$ ipython --no-banner

In [1]: import numpy as np

In [2]: from numpy import linalg as LA

In [3]: np.set_printoptions(precision=1, suppress=True, linewidth=200)

In [4]: rng = np.random.default_rng(67145)

In [5]: A = np.triu(rng.random((5, 5)) < 0.5, 1).astype(int)

In [6]: A = A + A.T

In [7]: A
Out[7]: 
array([[0, 0, 0, 1, 1],
       [0, 0, 0, 0, 0],
       [0, 0, 0, 1, 0],
       [1, 0, 1, 0, 1],
       [1, 0, 0, 1, 0]])

In [8]: # rows and columns are dependent

In [9]: hat = np.triu(np.array([[5, 3, 3, 3, 2],
   ...:     [0, 3, 2, 0, 5],
   ...:     [1, 3, 5, 3, 3],
   ...:     [5, 0, 3, 1, 0],
   ...:     [1, 1, 2, 2, 5]]), 1) + np.eye(5)

In [10]: B = hat @ A @ LA.inv(hat)

In [11]: B
Out[11]: 
array([[  5., -15.,  18., -63.,  15.],
       [  5., -15.,  15., -53.,  20.],
       [  6., -18.,  21., -77.,  18.],
       [  1.,  -3.,   4., -15.,   2.],
       [  1.,  -3.,   3., -11.,   4.]])

In [12]: LA.matrix_rank(B)
Out[12]: np.int64(4)

In [13]: np.round(np.poly(B), 1) + 0
Out[13]: array([ 1.,  0., -4., -2.,  1.,  0.])

In [14]: m1 = 4 * np.eye(3) + np.eye(3, k=1)

In [15]: m1
Out[15]: 
array([[4., 1., 0.],
       [0., 4., 1.],
       [0., 0., 4.]])

In [16]: # triangular

In [17]: left, sigma, vt = LA.svd(m1, full_matrices=False)

In [18]: round(float(np.sqrt((sigma ** 2).sum())), 1), round(float(LA.norm(m1)), 1)
Out[18]: (7.1, 7.1)

In [19]: np.allclose(left * sigma @ vt, m1)
Out[19]: True

In [20]: np.round(left.T @ left, 1) + 0
Out[20]: 
array([[1., 0., 0.],
       [0., 1., 0.],
       [0., 0., 1.]])

In [21]: np.abs(left[:, 0]).round(6).argmax()
Out[21]: np.int64(1)

In [22]: (sigma > 1e-8).sum()
Out[22]: np.int64(3)

In [23]: sigma
Out[23]: array([4.7, 4.1, 3.3])

In [24]: np.round(vt @ vt.T, 1) + 0
Out[24]: 
array([[1., 0., 0.],
       [0., 1., 0.],
       [0., 0., 1.]])

In [25]: feats = np.load("m.npy")

In [26]: feats
Out[26]: 
array([[-3,  0,  0,  0],
       [ 0, -1,  0,  0],
       [ 0,  0, -1,  0],
       [ 0,  0,  0,  1]])

In [27]: # splits into 4 blocks

In [28]: hat = np.triu(np.array([[6, 8, 9, 4], [3, 4, 6, 5], [7, 3, 2, 1], [6, 0, 9, 6]]), 1) + np.eye(4)

In [29]: B = hat @ feats @ LA.inv(hat)

In [30]: np.trace(B), np.trace(feats)
Out[30]: (np.float64(-4.0), np.int64(-4))

In [31]: hat @ feats - feats @ hat
Out[31]: 
array([[ 0., 16., 18., 16.],
       [ 0.,  0.,  0., 10.],
       [ 0.,  0.,  0.,  2.],
       [ 0.,  0.,  0.,  0.]])

In [32]: np.poly(B)
Out[32]: array([ 1.,  4.,  2., -4., -3.])

In [33]: np.round(LA.det(B), 1)
Out[33]: np.float64(-3.0)

In [34]: LA.eigvals(feats)
Out[34]: array([-3., -1., -1.,  1.])

In [35]: np.round(LA.det(feats.T), 1)
Out[35]: np.float64(-3.0)

In [36]: np.round(LA.eigvals(feats).sum().real, 1)
Out[36]: np.float64(-4.0)

In [37]: vals, vecs = LA.eigh(feats)

In [38]: vec = np.array([2, 2, 2, 2])

In [39]: vec @ feats @ vec / (vec @ vec), vals[0], vals[-1]
Out[39]: (np.float64(-1.0), np.float64(-3.0), np.float64(1.0))

In [40]: LA.eigvalsh(feats[1:, 1:])
Out[40]: array([-1., -1.,  1.])

In [41]: vecs * np.maximum(vals, 0) @ vecs.T
Out[41]: 
array([[0., 0., 0., 0.],
       [0., 0., 0., 0.],
       [0., 0., 0., 0.],
       [0., 0., 0., 1.]])

In [42]: np.abs(feats).sum(axis=1).max(), np.abs(vals).max()
Out[42]: (np.int64(3), np.float64(3.0))

In [43]: f = np.array([2, -1, -9, -5])

In [44]: B = feats + np.outer(f, np.eye(4)[3])

In [45]: B
Out[45]: 
array([[-3.,  0.,  0.,  2.],
       [ 0., -1.,  0., -1.],
       [ 0.,  0., -1., -9.],
       [ 0.,  0.,  0., -4.]])

In [46]: round(float(LA.det(B) / LA.det(feats)), 1), round(1 + LA.solve(feats, f)[3], 1)
Out[46]: (-4.0, np.float64(-4.0))

In [47]: F = np.loadtxt("run16.csv", delimiter=",")

In [48]: F
Out[48]: 
array([[ 2.2,  1.2,  1.6],
       [ 0.7, -2.9, -0.2],
       [ 1.2, -2.7,  0.1],
       [-2.6,  0.8, -1.4],
       [-2.5,  1.2, -1.2],
       [-0.8,  2.9,  0.1],
       [-2.4, -0.7, -1.6],
       [-0.1,  2.9,  0.6],
       [ 2.5,  0.5,  1.6],
       [-0.8,  2.9,  0.2],
       [ 2.4, -1.5,  1.1]])

In [49]: # null space of dimension 1

In [50]: Xs = F - F.mean(axis=0)

In [51]: left, sigma, vt = LA.svd(Xs, full_matrices=False)

In [52]: np.abs(vt[0]).argmax()
Out[52]: np.int64(0)

In [53]: np.searchsorted(np.cumsum(sigma ** 2) / (sigma ** 2).sum(), 0.9) + 1
Out[53]: np.int64(2)

In [54]: (np.sign(left[:, 0]) == np.sign(left[0, 0])).astype(int)
Out[54]: array([1, 1, 1, 0, 0, 0, 0, 0, 1, 0, 1])

In [55]: LA.matrix_rank(Xs)
Out[55]: np.int64(2)

In [56]: np.round(sigma ** 2 / (sigma ** 2).sum(), 1) + 0
Out[56]: array([0.6, 0.4, 0. ])

In [57]: vt[0] * np.sign(vt[0, np.abs(vt[0]).argmax()])
Out[57]: array([ 0.7, -0.7,  0.3])

In [58]: C2 = np.cov(F, rowvar=False)

In [59]: np.median(F, axis=0)
Out[59]: array([-0.1,  0.8,  0.1])

In [60]: C2.shape
Out[60]: (3, 3)

In [61]: np.polyfit(F[:, 0], F[:, 1], 1)
Out[61]: array([-0.3,  0.4])

In [62]: np.argsort(-F.std(axis=0).round(6), kind="stable")
Out[62]: array([1, 0, 2])

In [63]: np.corrcoef(F.T)
Out[63]: 
array([[ 1. , -0.3,  0.9],
       [-0.3,  1. ,  0.1],
       [ 0.9,  0.1,  1. ]])

In [64]: C2
Out[64]: 
array([[ 3.9, -1.3,  2. ],
       [-1.3,  4.6,  0.2],
       [ 2. ,  0.2,  1.3]])
